% python3 -q
>>> import numpy as np
>>> import numpy.linalg as la
>>> np.set_printoptions(suppress=True, linewidth=120)
>>> def rnd(a):
...     return np.round(a, 3) + 0
... 
>>> A = np.load("m.npy")
>>> A
array([[-0.387, -2.366, -1.364],
       [-1.379, -0.513,  2.906],
       [-4.375, -4.629, -1.12 ],
       [-5.339, -2.99 , -3.336],
       [ 1.32 ,  2.744,  1.446],
       [-7.44 , -5.16 , -6.134],
       [10.463,  5.406,  8.424],
       [ 1.809,  1.97 ,  3.507],
       [-0.149,  0.288,  2.362],
       [ 7.354,  3.774,  4.277]])
>>> rng = np.random.default_rng(62)
>>> M2 = A + rng.integers(-2, 3, (10, 1)) @ rng.integers(-2, 3, (1, 3))
>>> print(rnd(M2))
[[-0.387 -2.366 -1.364]
 [-1.379  1.487  1.906]
 [-4.375 -4.629 -1.12 ]
 [-5.339 -0.99  -4.336]
 [ 1.32   6.744 -0.554]
 [-7.44  -3.16  -7.134]
 [10.463  3.406  9.424]
 [ 1.809 -0.03   4.507]
 [-0.149 -3.712  4.362]
 [ 7.354  5.774  3.277]]
>>> la.matrix_rank(M2 - A, tol=1e-8)
np.int64(1)
>>> rnd(M2 - A)
array([[ 0.,  0.,  0.],
       [ 0.,  2., -1.],
       [ 0.,  0.,  0.],
       [ 0.,  2., -1.],
       [ 0.,  4., -2.],
       [ 0.,  2., -1.],
       [ 0., -2.,  1.],
       [ 0., -2.,  1.],
       [ 0., -4.,  2.],
       [ 0.,  2., -1.]])
>>> data = np.load("block13.npy")
>>> data
array([[ 3, -3,  2,  1, -2, -2],
       [-2,  3, -3,  2,  1, -2],
       [-2, -2,  3, -3,  2,  1],
       [ 1, -2, -2,  3, -3,  2],
       [ 2,  1, -2, -2,  3, -3],
       [-3,  2,  1, -2, -2,  3]])
>>> M2 = data / la.norm(data, axis=1, keepdims=True)
>>> cov = M2 @ M2.T
>>> rnd(cov)
array([[ 1.   , -0.548, -0.097,  0.323, -0.097, -0.548],
       [-0.548,  1.   , -0.548, -0.097,  0.323, -0.097],
       [-0.097, -0.548,  1.   , -0.548, -0.097,  0.323],
       [ 0.323, -0.097, -0.548,  1.   , -0.548, -0.097],
       [-0.097,  0.323, -0.097, -0.548,  1.   , -0.548],
       [-0.548, -0.097,  0.323, -0.097, -0.548,  1.   ]])
>>> np.argwhere(np.triu(np.abs(cov) > 0.95, 1))
array([], shape=(0, 2), dtype=int64)
>>> rnd(cov[3])
array([ 0.323, -0.097, -0.548,  1.   , -0.548, -0.097])
>>> print((np.abs(cov) > 0.9).astype(int))
[[1 0 0 0 0 0]
 [0 1 0 0 0 0]
 [0 0 1 0 0 0]
 [0 0 0 1 0 0]
 [0 0 0 0 1 0]
 [0 0 0 0 0 1]]
>>> M2 = data[0, 0] * data[1:] - np.outer(data[1:, 0], data[0])
>>> M2
array([[  0,   3,  -5,   8,  -1, -10],
       [  0, -12,  13,  -7,   2,  -1],
       [  0,  -3,  -8,   8,  -7,   8],
       [  0,   9, -10,  -8,  13,  -5],
       [  0,  -3,   9,  -3, -12,   3]])
>>> print(la.matrix_rank(M2), la.matrix_rank(data))
5 6
>>> M2 = la.inv(data)
>>> rnd(la.cond(data))
np.float64(7.81)
>>> rnd(la.slogdet(data)[0])
np.float64(-1.0)
>>> q, evecs = la.qr(data[:, :1])[0], la.qr(data[:, 1:])[0]
>>> sigma = la.svd(q.T @ evecs, compute_uv=False)
>>> print(rnd(la.norm(q @ q.T - evecs @ evecs.T, 2)))
1.0
>>> print((sigma > 0.9).sum())
1
>>> rnd(np.degrees(np.arccos(sigma.clip(0, 1))))
array([22.346])
>>> M = np.loadtxt("mat.csv", delimiter=",")
>>> M
array([[-1.7,  4. ,  1. , -5. , -5. , -2. ,  4. ],
       [-5. ,  3.3, -2. , -2. , -2. , -1. , -4. ],
       [ 1. , -4. , -0.7, -2. ,  1. , -4. , -5. ],
       [-3. ,  1. ,  3. ,  3.3,  1. , -5. , -5. ],
       [ 4. ,  1. ,  4. ,  2. ,  3.3,  3. ,  5. ],
       [-1. , -1. ,  5. ,  2. ,  2. , -4.7,  1. ],
       [-2. ,  4. ,  1. , -5. , -5. , -2. ,  4.3]])
>>> cov = M.T @ M
>>> la.matrix_rank(cov)
np.int64(7)
>>> rnd(la.eigvalsh(cov)[::-1])
array([211.819, 175.295,  96.276,  41.381,   5.569,   2.29 ,   0.   ])
>>> np.diag(cov)
array([ 58.89,  61.89,  56.49,  76.89,  70.89,  81.09, 126.49])
>>> print(M.shape)
(7, 7)
>>> np.count_nonzero(M)
np.int64(49)
>>> np.unravel_index(np.abs(M).argmax(), M.shape)
(np.int64(0), np.int64(3))
>>> M2 = np.array([[2, 0, 1, 2, 2, -1],
...     [0, -1, -2, -1, -2, -2],
...     [-2, 0, 0, 1, -1, 2],
...     [0, -2, 0, 0, 0, -1],
...     [0, 2, -1, 2, 1, -2],
...     [1, 1, -2, -1, 0, -2]])
>>> feats = np.tril(M2)
>>> feats
array([[ 2,  0,  0,  0,  0,  0],
       [ 0, -1,  0,  0,  0,  0],
       [-2,  0,  0,  0,  0,  0],
       [ 0, -2,  0,  0,  0,  0],
       [ 0,  2, -1,  2,  1,  0],
       [ 1,  1, -2, -1,  0, -2]])
>>> U, sigma, VT = la.svd(feats)
>>> np.argmax(sigma[:-1] / (sigma[1:] + 1e-6)) + 1
np.int64(4)
>>> M2 = U[:, :4] @ np.diag(sigma[:4]) @ VT[:4]
>>> rnd(la.norm(feats - M2) / la.norm(feats))
np.float64(0.0)
>>> rnd(np.abs(feats - M2).max())
np.float64(0.0)
